>>> import numpy as np
>>> from numpy import linalg as LA
>>> np.set_printoptions(suppress=True, linewidth=120)
>>> M = np.load("arr.npy")
>>> print(M)
[[ 0.  2.  3.  4. -3.]
 [ 2.  0.  0.  0.  0.]
 [ 3.  0.  0.  0.  0.]
 [ 4.  0.  0.  0.  0.]
 [-3.  0.  0.  0.  0.]]
>>> # equal to its transpose
>>> print(LA.cond(M) > 100)
True
>>> print(np.argsort(-LA.norm(M, axis=0).round(6), kind="stable")[:3])
[0 3 2]
>>> print(LA.matrix_rank(M, rtol=0.1))
2
>>> print(round(float(LA.norm(M, 2) / LA.norm(M)), 1))
0.7
>>> ev, vecs = LA.eigh(M)
>>> vec = np.array([3, -4, -2, 1, 4])
>>> print(vec @ M @ vec)
-132.0
>>> print(np.round(vecs * np.abs(ev) @ vecs.T, 1) + 0)
[[ 6.2  0.   0.   0.   0. ]
 [ 0.   0.6  1.   1.3 -1. ]
 [ 0.   1.   1.5  1.9 -1.5]
 [ 0.   1.3  1.9  2.6 -1.9]
 [ 0.  -1.  -1.5 -1.9  1.5]]
>>> print(np.abs(M).sum(axis=1).max(), round(float(np.abs(ev).max()), 1))
12.0 6.2
>>> print(np.abs(np.diag(LA.qr(M)[1])) > 1e-9)
[ True  True False False False]
>>> print(np.unique(M.round(6), axis=0).shape)
(5, 5)
>>> ev, vecs = LA.eigh(M)
>>> print(np.round(vecs.T @ vecs, 1) + 0)
[[1. 0. 0. 0. 0.]
 [0. 1. 0. 0. 0.]
 [0. 0. 1. 0. 0.]
 [0. 0. 0. 1. 0.]
 [0. 0. 0. 0. 1.]]
>>> print(np.round(vecs.T @ M @ vecs, 1) + 0)
[[-6.2  0.   0.   0.   0. ]
 [ 0.   0.   0.   0.   0. ]
 [ 0.   0.   0.   0.   0. ]
 [ 0.   0.   0.   0.   0. ]
 [ 0.   0.   0.   0.   6.2]]
>>> print(ev.sum(), np.trace(M))
0.0 0.0
>>> print(np.round(LA.eigvalsh(M @ M), 1) + 0)
[ 0.  0.  0. 38. 38.]
>>> print(np.abs(vecs[:, -1]).round(6).argmax())
0
>>> print(np.unique(ev.round(6) + 0, return_counts=True)[1])
[1 3 1]
>>> X = np.loadtxt("test3.csv", delimiter=",")
>>> print(X)
[[35. 27. 32. 23.  2.]
 [13.  7. 14.  3.  2.]
 [41. 34. 43. 30.  3.]
 [ 4.  4.  8.  0.  0.]
 [44. 30. 38. 26.  5.]
 [20. 14. 18. 10.  1.]
 [22. 20. 34. 16.  3.]
 [22. 22. 32. 18.  1.]
 [34. 28. 26. 24.  0.]
 [43. 34. 41. 30.  3.]
 [33. 19. 18. 15.  2.]
 [22. 22. 32. 18.  1.]
 [52. 38. 46. 34.  5.]
 [21. 17. 20. 13.  0.]
 [34. 29. 37. 25.  2.]
 [53. 36. 41. 32.  5.]
 [29. 24. 29. 20.  1.]
 [29. 22. 19. 18.  0.]
 [22. 19. 23. 15.  0.]
 [21. 19. 18. 15.  0.]
 [34. 32. 34. 28.  0.]
 [12.  7.  9.  3.  0.]
 [41. 22. 31. 18.  7.]
 [43. 26. 25. 22.  3.]
 [52. 29. 31. 25.  6.]
 [53. 35. 42. 31.  6.]
 [43. 31. 32. 27.  2.]
 [42. 38. 44. 34.  1.]
 [41. 23. 30. 19.  6.]
 [36. 28. 36. 24.  3.]
 [33. 23. 26. 19.  2.]
 [33. 32. 41. 28.  1.]
 [54. 32. 38. 28.  7.]
 [33. 25. 24. 21.  0.]]
>>> # rows 7 and 11 are equal
>>> Ac = (X - X.mean(axis=0)) / X.std(axis=0)
>>> print(np.argwhere(np.abs(Ac) > 2))
[[ 1  1]
 [ 1  3]
 [ 3  0]
 [ 3  1]
 [ 3  2]
 [ 3  3]
 [21  1]
 [21  2]
 [21  3]
 [22  4]
 [32  4]]
>>> c = LA.lstsq(np.delete(Ac, 1, axis=1), Ac[:, 1])[0]
>>> print(c.round(1) + 0)
[0. 0. 1. 0.]
>>> Ac = X - X.mean(axis=0)
>>> vecs = LA.svd(Ac)[2][:1]
>>> other = Ac - Ac @ vecs.T @ vecs
>>> print(np.round(np.cov(Ac @ vecs.T, rowvar=False), 1))
373.5
>>> print(np.round(np.diag(vecs.T @ vecs), 1) + 0)
[0.4 0.2 0.2 0.2 0. ]
>>> print(np.round(LA.norm(other) / LA.norm(Ac), 1))
0.3
>>> print(LA.norm(other, axis=1).round(6).argmax())
24
>>> other = X[0, 0] * X[1:] - np.outer(X[1:, 0], X[0])
>>> print(other)
[[   0. -106.   74. -194.   44.]
 [   0.   83.  193.  107.   23.]
 [   0.   32.  152.  -92.   -8.]
 [   0. -138.  -78. -102.   87.]
 [   0.  -50.  -10. -110.   -5.]
 [   0.  106.  486.   54.   61.]
 [   0.  176.  416.  124.   -9.]
 [   0.   62. -178.   58.  -68.]
 [   0.   29.   59.   61.   19.]
 [   0. -226. -426. -234.    4.]
 [   0.  176.  416.  124.   -9.]
 [   0.  -74.  -54.   -6.   71.]
 [   0.   28.   28.  -28.  -42.]
 [   0.   97.  207.   93.    2.]
 [   0. -171. -261.  -99.   69.]
 [   0.   57.   87.   33.  -23.]
 [   0.  -13. -263.  -37.  -58.]
 [   0.   71.  101.   19.  -44.]
 [   0.   98.  -42.   42.  -42.]
 [   0.  202.  102.  198.  -68.]
 [   0.  -79.  -69. -171.  -24.]
 [   0. -337. -227. -313.  163.]
 [   0. -251. -501. -219.   19.]
 [   0. -389. -579. -321.  106.]
 [   0. -206. -226. -134.  104.]
 [   0.  -76. -256.  -44.  -16.]
 [   0.  196.  196.  224.  -49.]
 [   0. -302. -262. -278.  128.]
 [   0.    8.  108.   12.   33.]
 [   0.  -86. -146.  -94.    4.]
 [   0.  229.  379.  221.  -31.]
 [   0. -338. -398. -262.  137.]
 [   0.  -16. -216.  -24.  -66.]]
>>> print(np.flatnonzero(~other.round(6).any(axis=1)))
[]
>>> print(LA.matrix_rank(other), LA.matrix_rank(X))
4 5
>>> f, g = X[27], X[6]
>>> print(f @ f)
6301.0
>>> p = (f @ g) / (f @ f) * f
>>> print(np.outer(f, g))
[[ 924.  840. 1428.  672.  126.]
 [ 836.  760. 1292.  608.  114.]
 [ 968.  880. 1496.  704.  132.]
 [ 748.  680. 1156.  544.  102.]
 [  22.   20.   34.   16.    3.]]
>>> print(np.round(g - p, 1))
[-2.8 -2.5  8.  -4.1  2.4]
>>> C = X[[20, 7]].astype(float)
>>> for _ in range(7):
...     idx = LA.norm(X[:, None] - C, axis=-1).argmin(axis=1)
...     C = np.array([X[idx == j].mean(axis=0) for j in range(2)])
... 
>>> print(idx)
[0 1 0 1 0 1 1 1 0 0 1 1 0 1 0 0 1 1 1 1 0 1 0 0 0 0 0 0 0 0 1 0 0 1]
>>> print(np.round(C[1] - C[0], 1))
[-20.1 -13.1 -14.6 -13.1  -2.7]
>>> print(np.abs(C[1] - C[0]).argmax())
0
>>> mat = np.load("sample2.npy")
>>> print(mat)
[[18 -1  0  7]
 [-1  7  6 -1]
 [ 0  6 10 -5]
 [ 7 -1 -5 10]]
>>> ev, vecs = LA.eig(mat)
>>> print(np.round(np.sort(LA.eigvals(mat @ mat)), 1))
[  0.8  35.3 226.4 534.5]
>>> print(np.round(np.sort(LA.eigvals(LA.inv(mat))), 1) + 0)
[0.  0.1 0.2 1.1]
>>> print(np.round(LA.eigvals(mat).sum().real, 1))
45.0
>>> print(np.einsum("ii->", mat))
45
>>> print(np.round(LA.det(mat[::-1]), 1))
1849.0
>>> print(np.round(np.poly(mat), 1))
[    1.   -45.   614. -2580.  1849.]
>>> print(np.einsum("ij,ji->", mat, mat))
797
>>> print(np.round(LA.det(mat.T), 1))
1849.0
>>> print(round(float(LA.det(2 * mat)), 1), round(LA.det(mat), 1))
29584.0 1849.0
>>> ev, vecs = LA.eigh(mat)
>>> vec = np.array([-3, -1, 1, 2])
>>> print(np.round(LA.eigvalsh(mat[1:, 1:]), 1))
[ 1.6  7.9 17.6]
>>> print(np.abs(mat).sum(axis=1).max(), round(float(np.abs(ev).max()), 1))
26 23.1
>>> print((np.sign(vecs[:, -1].round(6)) == np.sign(vecs[0, -1].round(6))).astype(int))
[1 0 0 1]
